$ python3 -q
>>> import numpy as np
>>> np.set_printoptions(suppress=True, linewidth=120)
>>> rng = np.random.default_rng(679)
>>> X = np.array([[0, 3, 7, 9, 6, 8, 0, 1, 9, 8, 5],
...     [2, 8, 3, 1, 2, 7, 6, 5, 1, 1, 9],
...     [4, 5, 5, 8, 7, 5, 0, 2, 2, 7, 1],
...     [8, 6, 2, 9, 2, 3, 9, 8, 3, 1, 1],
...     [4, 2, 4, 5, 2, 3, 7, 8, 7, 2, 2],
...     [9, 0, 4, 6, 4, 3, 9, 3, 7, 4, 1],
...     [0, 3, 1, 0, 9, 6, 6, 7, 4, 6, 4],
...     [7, 5, 8, 1, 6, 8, 7, 7, 9, 7, 3],
...     [4, 1, 9, 0, 5, 3, 6, 9, 6, 0, 2],
...     [5, 7, 0, 9, 6, 6, 2, 3, 6, 5, 1]]) * (rng.random((10, 11)) < 0.3)
>>> print(X)
[[0 3 7 9 6 0 0 0 9 0 5]
 [0 0 0 0 0 0 0 0 1 1 0]
 [0 0 0 0 7 5 0 2 2 0 0]
 [0 6 0 0 0 3 9 0 0 0 0]
 [0 0 0 5 0 3 0 8 0 0 2]
 [0 0 0 0 0 0 0 0 7 0 0]
 [0 3 0 0 9 0 0 0 0 0 4]
 [0 0 8 1 0 0 0 0 0 7 0]
 [4 0 9 0 0 0 0 0 6 0 0]
 [5 0 0 9 6 6 0 0 0 0 0]]
>>> np.argsort(-np.linalg.norm(X, axis=0).round(6), kind="stable")[:3]
array([4, 2, 3])
>>> [round(float(x), 4) for x in np.linalg.svd(X, compute_uv=False)[:3]]
[22.3472, 14.8723, 11.0701]
>>> u = np.array([5, 1])
>>> np.correlate(X[2], X[5], "full")
array([ 0,  0,  0,  0,  0,  0, 49, 35,  0, 14, 14,  0,  0,  0,  0,  0,  0,  0,  0,  0,  0])
>>> K = np.load("x.npy")
>>> K
array([[ 0.,  0., -1., -5., -1., -4.,  1.,  3., -2.,  5., -5.],
       [ 0.,  0.,  0.,  0.,  0.,  0.,  0.,  0.,  0.,  0.,  0.],
       [-1.,  0.,  0.,  0.,  0.,  0.,  0.,  0.,  0.,  0.,  0.],
       [-5.,  0.,  0.,  0.,  0.,  0.,  0.,  0.,  0.,  0.,  0.],
       [-1.,  0.,  0.,  0.,  0.,  0.,  0.,  0.,  0.,  0.,  0.],
       [-4.,  0.,  0.,  0.,  0.,  0.,  0.,  0.,  0.,  0.,  0.],
       [ 1.,  0.,  0.,  0.,  0.,  0.,  0.,  0.,  0.,  0.,  0.],
       [ 3.,  0.,  0.,  0.,  0.,  0.,  0.,  0.,  0.,  0.,  0.],
       [-2.,  0.,  0.,  0.,  0.,  0.,  0.,  0.,  0.,  0.,  0.],
       [ 5.,  0.,  0.,  0.,  0.,  0.,  0.,  0.,  0.,  0.,  0.],
       [-5.,  0.,  0.,  0.,  0.,  0.,  0.,  0.,  0.,  0.,  0.]])
>>> # looks like rank 2
>>> np.unique(K.round(6), axis=0).shape
(9, 11)
>>> np.round(np.trace(np.linalg.pinv(K) @ K), 4)
np.float64(2.0)
>>> [round(float(x), 4) for x in np.linalg.svd(K, compute_uv=False)[:3]]
[10.3441, 10.3441, 0.0]
>>> np.linalg.cond(K) > 100
np.True_
>>> z = rng.permutation(11)
>>> z
array([ 7,  3,  5,  4,  9,  1,  8,  2,  0,  6, 10])
>>> Y = K[z][:, z]
>>> np.round(np.sort(np.abs(np.linalg.eigvals(Y))), 4) + 0
array([ 0.    ,  0.    ,  0.    ,  0.    ,  0.    ,  0.    ,  0.    ,  0.    ,  0.    , 10.3441, 10.3441])
>>> print(Y)
[[ 0.  0.  0.  0.  0.  0.  0.  0.  3.  0.  0.]
 [ 0.  0.  0.  0.  0.  0.  0.  0. -5.  0.  0.]
 [ 0.  0.  0.  0.  0.  0.  0.  0. -4.  0.  0.]
 [ 0.  0.  0.  0.  0.  0.  0.  0. -1.  0.  0.]
 [ 0.  0.  0.  0.  0.  0.  0.  0.  5.  0.  0.]
 [ 0.  0.  0.  0.  0.  0.  0.  0.  0.  0.  0.]
 [ 0.  0.  0.  0.  0.  0.  0.  0. -2.  0.  0.]
 [ 0.  0.  0.  0.  0.  0.  0.  0. -1.  0.  0.]
 [ 3. -5. -4. -1.  5.  0. -2. -1.  0.  1. -5.]
 [ 0.  0.  0.  0.  0.  0.  0.  0.  1.  0.  0.]
 [ 0.  0.  0.  0.  0.  0.  0.  0. -5.  0.  0.]]
>>> print(np.round(np.linalg.det(Y), 4), round(float(np.linalg.det(K[z])), 4))
0.0 0.0
>>> np.diag(Y)
array([0., 0., 0., 0., 0., 0., 0., 0., 0., 0., 0.])
